$ python -q
>>> import numpy as np
>>> import numpy.linalg as la
>>> np.set_printoptions(precision=3, suppress=True, linewidth=100, floatmode="fixed")
>>> M = np.loadtxt("case19.csv", delimiter=",")
>>> M
array([[ 21.000, -24.000,  12.000],
       [-24.000,  41.000, -18.000],
       [ 12.000, -18.000,  14.000]])
>>> t3 = np.stack([M, -2 * M, M[::-1]])
>>> t3.shape
(3, 3, 3)
>>> la.det(t3)
array([  1650.000, -13200.000,  -1650.000])
>>> t3.sum(axis=0)
array([[-9.000,  6.000,  2.000],
       [ 0.000,  0.000,  0.000],
       [ 9.000, -6.000, -2.000]])
>>> la.norm(t3, axis=(1, 2))
array([ 66.378, 132.755,  66.378])
>>> la.matrix_rank(t3)
array([3, 3, 3])
>>> print(np.argsort(-la.norm(M, axis=0).round(6), kind="stable")[:3])
[1 0 2]
>>> [round(float(x), 3) for x in la.svd(M, compute_uv=False)[:3]]
[66.0, 5.0, 5.0]
>>> print(np.abs(la.svd(M)[2][-1]))
[0.859 0.458 0.229]
>>> la.cond(M) > 100
np.False_
>>> np.allclose(M @ M.T, M.T @ M)
True
>>> (M + M.T) / 2
array([[ 21.000, -24.000,  12.000],
       [-24.000,  41.000, -18.000],
       [ 12.000, -18.000,  14.000]])
>>> np.trace(M)
np.float64(76.0)
>>> feats = np.loadtxt("layer10.csv", delimiter=",")
>>> feats
array([[40.263, 19.319, -0.048, 18.033, 19.145, 40.529, 41.284],
       [38.059, 20.469,  0.229, 20.419, 18.219, 40.524, 38.530],
       [39.723, 20.329, -0.655, 19.563, 20.105, 40.179, 39.407],
       [39.766, 19.408,  1.052, 18.245, 19.942, 38.546, 39.253],
       [41.927, 19.770, -0.515, 20.992, 20.003, 40.804, 40.038],
       [39.827, 20.901,  1.111, 19.387, 19.632, 38.998, 40.444],
       [38.579, 19.295, -1.880, 17.830, 19.242, 40.155, 40.655],
       [40.003, 20.449, -0.753, 20.039, 20.589, 41.509, 40.605],
       [41.950, 21.337, -0.727, 21.758, 20.501, 38.987, 37.515],
       [38.748, 16.444,  0.056, 19.227, 19.479, 41.200, 40.978],
       [39.177, 19.947,  0.170, 19.804, 19.958, 39.423, 41.369],
       [39.513, 19.152,  0.800, 21.498, 19.817, 38.579, 41.123],
       [38.221, 19.206,  0.482, 21.645, 20.645, 41.243, 39.403],
       [39.898, 20.333, -1.634, 18.930, 20.256, 40.742, 40.671],
       [39.372, 20.881,  0.554, 20.705, 21.012, 40.307, 38.564],
       [41.409, 19.194, -0.616, 19.698, 18.740, 39.553, 40.494],
       [40.337, 20.393, -0.486, 19.775, 17.791, 40.864, 39.057],
       [38.425, 19.058, -0.938, 20.666, 19.247, 39.817, 40.457],
       [41.521, 18.864, -0.350, 19.259, 19.302, 38.665, 41.271],
       [39.811, 19.354,  1.291, 18.851, 19.931, 40.411, 39.956],
       [39.561, 20.709, -0.032, 20.547, 20.974, 39.814, 39.727],
       [39.566, 19.038, -0.863, 19.605, 19.146, 40.355, 40.521],
       [39.489, 19.003, -0.419, 21.137, 19.437, 41.097, 41.397],
       [41.060, 20.292,  1.251, 20.980, 21.036, 40.178, 39.202],
       [40.935, 20.553, -0.552, 19.224, 18.592, 40.481, 41.525],
       [40.886, 18.833, -0.181, 22.357, 22.288, 38.668, 42.099],
       [39.787, 18.845, -1.551, 19.882, 20.487, 38.274, 38.530],
       [38.774, 19.665, -1.414, 20.455, 18.266, 40.763, 39.397]])
>>> G = np.cov(feats, rowvar=False)
>>> np.polyfit(feats[:, 6], feats[:, 1], 1)
array([-0.388, 35.266])
>>> cen = feats - feats.mean(axis=0)
>>> Uu, sig, VT = la.svd(cen, full_matrices=False)
>>> np.abs(VT[0]).argmax()
np.int64(3)
>>> np.searchsorted(np.cumsum(sig ** 2) / (sig ** 2).sum(), 0.9) + 1
np.int64(6)
>>> np.abs(Uu[:, 0]).argmax()
np.int64(8)
>>> sig ** 2 / (sig ** 2).sum()
array([0.285, 0.202, 0.167, 0.118, 0.093, 0.074, 0.061])
>>> Q, r_ = la.qr(feats)
>>> np.round(Q.T @ Q, 3) + 0
array([[1.000, 0.000, 0.000, 0.000, 0.000, 0.000, 0.000],
       [0.000, 1.000, 0.000, 0.000, 0.000, 0.000, 0.000],
       [0.000, 0.000, 1.000, 0.000, 0.000, 0.000, 0.000],
       [0.000, 0.000, 0.000, 1.000, 0.000, 0.000, 0.000],
       [0.000, 0.000, 0.000, 0.000, 1.000, 0.000, 0.000],
       [0.000, 0.000, 0.000, 0.000, 0.000, 1.000, 0.000],
       [0.000, 0.000, 0.000, 0.000, 0.000, 0.000, 1.000]])
>>> round(abs(r_[0, 0]), 3), np.round(la.norm(feats[:, 0]), 3)
(np.float64(211.089), np.float64(211.089))
>>> Q.shape, r_.shape
((28, 7), (7, 7))
>>> np.abs(np.diag(r_))
array([211.089,   5.161,   4.525,   6.107,   4.615,   7.741,   5.807])
>>> round(float(np.trace(Q @ Q.T)), 3)
7.0
>>> W2 = feats[[1, 25]].astype(float)
>>> for _ in range(5):
...     z = la.norm(feats[:, None] - W2, axis=-1).argmin(axis=1)
...     W2 = np.array([feats[z == j].mean(axis=0) for j in range(2)])
... 
>>> z
array([0, 0, 0, 0, 1, 0, 0, 0, 1, 0, 0, 1, 0, 0, 0, 0, 0, 0, 1, 0, 0, 0, 0, 1, 0, 1, 0, 0])
>>> np.bincount(z)
array([22,  6])
>>> np.abs(W2[1] - W2[0]).argmax()
np.int64(0)
>>> W2[1] - W2[0]
array([ 1.610,  0.036,  0.360,  1.429,  0.908, -0.904,  0.107])
>>> theta = np.radians(30)
>>> r_ = np.eye(7)
>>> r_[4, 4] = r_[3, 3] = np.cos(theta)
>>> r_[4, 3], r_[3, 4] = -np.sin(theta), np.sin(theta)
>>> r_
array([[ 1.000,  0.000,  0.000,  0.000,  0.000,  0.000,  0.000],
       [ 0.000,  1.000,  0.000,  0.000,  0.000,  0.000,  0.000],
       [ 0.000,  0.000,  1.000,  0.000,  0.000,  0.000,  0.000],
       [ 0.000,  0.000,  0.000,  0.866,  0.500,  0.000,  0.000],
       [ 0.000,  0.000,  0.000, -0.500,  0.866,  0.000,  0.000],
       [ 0.000,  0.000,  0.000,  0.000,  0.000,  1.000,  0.000],
       [ 0.000,  0.000,  0.000,  0.000,  0.000,  0.000,  1.000]])
>>> B = feats @ r_.T
>>> np.round(la.det(r_), 3), round(np.trace(r_), 3)
(np.float64(1.0), np.float64(6.732))
>>> np.allclose(feats @ feats.T, B @ B.T)
True
>>> rng = np.random.default_rng(5175)
>>> z = rng.integers(0, 2, 6)
>>> F = np.array([[1, 3, 0, 0, 3, 2],
...     [1, 2, 1, 1, 2, 0],
...     [2, 2, 1, 1, 2, 1],
...     [2, 3, 0, 3, 0, 2],
...     [2, 3, 1, 1, 1, 2],
...     [3, 0, 3, 0, 3, 3]]) * (z[:, None] == z)
>>> F
array([[1, 0, 0, 0, 0, 2],
       [0, 2, 0, 1, 2, 0],
       [2, 0, 1, 0, 0, 1],
       [0, 3, 0, 3, 0, 0],
       [0, 3, 0, 1, 1, 0],
       [3, 0, 3, 0, 0, 3]])
>>> round(float(la.norm(F) ** 2 / la.norm(F, 2) ** 2), 3)
2.134
>>> round(la.norm(F, 2), 3)
np.float64(5.968)
>>> round(float(la.norm(F, 1)), 3), np.round(la.norm(F, np.inf), 3)
(8.0, np.float64(9.0))
>>> round(la.norm(F[4], 1), 3), round(float(la.norm(F[4], np.inf)), 3)
(np.float64(5.0), 3.0)
>>> la.norm(F, axis=1)
array([2.236, 3.000, 2.449, 4.243, 3.317, 5.196])
>>> z = rng.permutation(6)
>>> z
array([0, 3, 5, 2, 4, 1])
>>> B = F[z][:, z]
>>> np.round(la.det(B), 3), np.round(la.det(F[z]), 3)
(np.float64(-54.0), np.float64(54.0))
>>> np.trace(B)
np.int64(11)
>>> np.diag(B)
array([1, 3, 3, 1, 1, 2])
>>> B
array([[1, 0, 2, 0, 0, 0],
       [0, 3, 0, 0, 0, 3],
       [3, 0, 3, 3, 0, 0],
       [2, 0, 1, 1, 0, 0],
       [0, 1, 0, 0, 1, 3],
       [0, 1, 0, 0, 2, 2]])
>>> np.allclose(B, F)
False
>>> Q, r_ = la.qr(F)
>>> print(Q.shape, r_.shape)
(6, 6) (6, 6)
>>> round(float(np.trace(Q @ Q.T)), 3)
6.0
>>> np.abs(np.diag(r_))
array([3.742, 4.690, 1.165, 1.446, 1.327, 1.376])
>>> print(np.allclose(r_.T @ r_, F.T @ F))
True
>>> round(abs(r_[0, 0]), 3), np.round(la.norm(F[:, 0]), 3)
(np.float64(3.742), np.float64(3.742))
>>> np.round(Q @ r_, 3) + 0
array([[1.000, 0.000, 0.000, 0.000, 0.000, 2.000],
       [0.000, 2.000, 0.000, 1.000, 2.000, 0.000],
       [2.000, 0.000, 1.000, 0.000, 0.000, 1.000],
       [0.000, 3.000, 0.000, 3.000, 0.000, 0.000],
       [0.000, 3.000, 0.000, 1.000, 1.000, 0.000],
       [3.000, 0.000, 3.000, 0.000, 0.000, 3.000]])
>>> u, v = F[1], F[4]
>>> u @ v
np.int64(9)
>>> p = (u @ v) / (u @ u) * u
>>> np.outer(u, v)
array([[0, 0, 0, 0, 0, 0],
       [0, 6, 0, 2, 2, 0],
       [0, 0, 0, 0, 0, 0],
       [0, 3, 0, 1, 1, 0],
       [0, 6, 0, 2, 2, 0],
       [0, 0, 0, 0, 0, 0]])
>>> B = F[0, 0] * F[1:] - np.outer(F[1:, 0], F[0])
>>> print(B)
[[ 0  2  0  1  2  0]
 [ 0  0  1  0  0 -3]
 [ 0  3  0  3  0  0]
 [ 0  3  0  1  1  0]
 [ 0  0  3  0  0 -3]]
>>> F[:, 0] / F[0, 0]
array([1.000, 0.000, 2.000, 0.000, 0.000, 3.000])
>>> arr = np.load("test15.npy")
>>> arr
array([[ 6,  6,  4,  5,  4,  4,  4,  6],
       [-3, -3, -5, -4, -5, -5, -5, -3],
       [ 2,  2,  0,  1,  0,  0,  0,  2],
       [ 7,  7,  5,  6,  5,  5,  5,  7],
       [ 5,  5,  3,  4,  3,  3,  3,  5]])
>>> print(round(float(np.trace(la.pinv(arr) @ arr)), 3))
2.0
>>> print(la.cond(arr) > 100)
True
>>> print([round(float(x), 3) for x in la.svd(arr, compute_uv=False)[:3]])
[27.18, 4.927, 0.0]
>>> K = np.loadtxt("arr.csv", delimiter=",")
>>> K
array([[  2.000,  -1.000,   0.000,  -3.000,   1.000,   0.000,   3.000],
       [  8.000,  -4.000,   0.000, -12.000,   4.000,   0.000,  12.000],
       [ -4.000,   2.000,   0.000,   6.000,  -2.000,   0.000,  -6.000],
       [  8.000,  -4.000,   0.000, -12.000,   4.000,   0.000,  12.000],
       [  0.000,   0.000,   0.000,   0.000,   0.000,   0.000,   0.000],
       [  6.000,  -3.000,   0.000,  -9.000,   3.000,   0.000,   9.000]])
>>> # rows 1 and 3 are equal
>>> np.argsort(-la.norm(K, axis=0).round(6), kind="stable")[:3]
array([3, 6, 0])
>>> la.matrix_rank(K, rtol=0.1)
np.int64(1)
>>> B = np.array([[0, 2, 9],
...     [7, 3, 2],
...     [5, 1, 8],
...     [2, 9, 7],
...     [0, 6, 4],
...     [9, 0, 6],
...     [8, 7, 1],
...     [8, 7, 6]])
>>> W2 = np.array([[0, 2, 0, 2, 1], [0, 0, 2, 1, 1], [0, 0, 1, 2, 0]])
>>> E = B @ W2
>>> E
array([[ 0,  0, 13, 20,  2],
       [ 0, 14,  8, 21, 10],
       [ 0, 10, 10, 27,  6],
       [ 0,  4, 25, 27, 11],
       [ 0,  0, 16, 14,  6],
       [ 0, 18,  6, 30,  9],
       [ 0, 16, 15, 25, 15],
       [ 0, 16, 20, 35, 15]])
>>> # looks like rank 3
>>> vec = np.array([1, 2, 2, 2, 0])
>>> h1 = np.maximum(E @ vec, 0)
>>> print(np.flatnonzero(h1 > 1e-9))
[0 1 2 3 4 5 6 7]
>>> Uu, sig, VT = la.svd(E)
>>> print(sig.round(3) + 0)
[92.170 22.040 10.718  0.000  0.000]
>>> np.argmax(sig[:-1] / (sig[1:] + 1e-6)) + 1
np.int64(3)
>>> B = Uu[:, :3] @ np.diag(sig[:3]) @ VT[:3]
>>> print(B.round(3) + 0)
[[ 0.000  0.000 13.000 20.000  2.000]
 [ 0.000 14.000  8.000 21.000 10.000]
 [ 0.000 10.000 10.000 27.000  6.000]
 [ 0.000  4.000 25.000 27.000 11.000]
 [ 0.000  0.000 16.000 14.000  6.000]
 [ 0.000 18.000  6.000 30.000  9.000]
 [ 0.000 16.000 15.000 25.000 15.000]
 [ 0.000 16.000 20.000 35.000 15.000]]
>>> round(float(la.norm(E - B) / la.norm(E)), 3)
0.0
>>> la.matrix_rank(E, rtol=0.05)
np.int64(3)
>>> B = E / la.norm(E, axis=1, keepdims=True)
>>> G = B @ B.T
>>> np.round(np.degrees(np.arccos(np.clip(G[0, 6], -1, 1))), 3)
np.float64(33.883)
>>> np.argwhere(np.triu(np.abs(G) > 0.95, 1))
array([[0, 3],
       [1, 2],
       [1, 5],
       [1, 6],
       [1, 7],
       [2, 5],
       [2, 7],
       [3, 4],
       [6, 7]])
>>> la.norm(B, axis=1)
array([1.000, 1.000, 1.000, 1.000, 1.000, 1.000, 1.000, 1.000])
>>> (np.abs(G) > 0.9).astype(int)
array([[1, 0, 1, 1, 1, 0, 0, 1],
       [0, 1, 1, 0, 0, 1, 1, 1],
       [1, 1, 1, 1, 0, 1, 1, 1],
       [1, 0, 1, 1, 1, 0, 1, 1],
       [1, 0, 0, 1, 1, 0, 0, 0],
       [0, 1, 1, 0, 0, 1, 1, 1],
       [0, 1, 1, 1, 0, 1, 1, 1],
       [1, 1, 1, 1, 0, 1, 1, 1]])
>>> (G - 2 * np.eye(8)).round(6).argmax(axis=1)
array([3, 6, 7, 4, 3, 1, 7, 6])
>>> m1 = np.array([[0.0, 0.0, 0.0, 0.0],
...     [-8.0, -4.0, 0.0, -4.0],
...     [-12.0, 0.0, -4.0, -8.0],
...     [8.0, -8.0, 8.0, 8.0]])
>>> m1
array([[  0.000,   0.000,   0.000,   0.000],
       [ -8.000,  -4.000,   0.000,  -4.000],
       [-12.000,   0.000,  -4.000,  -8.000],
       [  8.000,  -8.000,   8.000,   8.000]])
>>> G = m1.T @ m1
>>> la.matrix_rank(G)
np.int64(2)
>>> print(np.allclose(G, G.T))
True
>>> (m1 @ m1.T).shape
(4, 4)
>>> np.round(la.eigvalsh(G)[::-1], 3) + 0
array([480.000,  96.000,   0.000,   0.000])
>>> print(np.allclose(m1[:-1].T @ la.lstsq(m1[:-1].T, m1[-1])[0], m1[-1]))
True
>>> la.lstsq(m1[:-1].T, m1[-1])[2]
np.int32(2)
>>> np.unique(m1.round(6), axis=0).shape
(4, 4)
>>> np.abs(np.diag(la.qr(m1)[1])) > 1e-9
array([ True,  True, False, False])
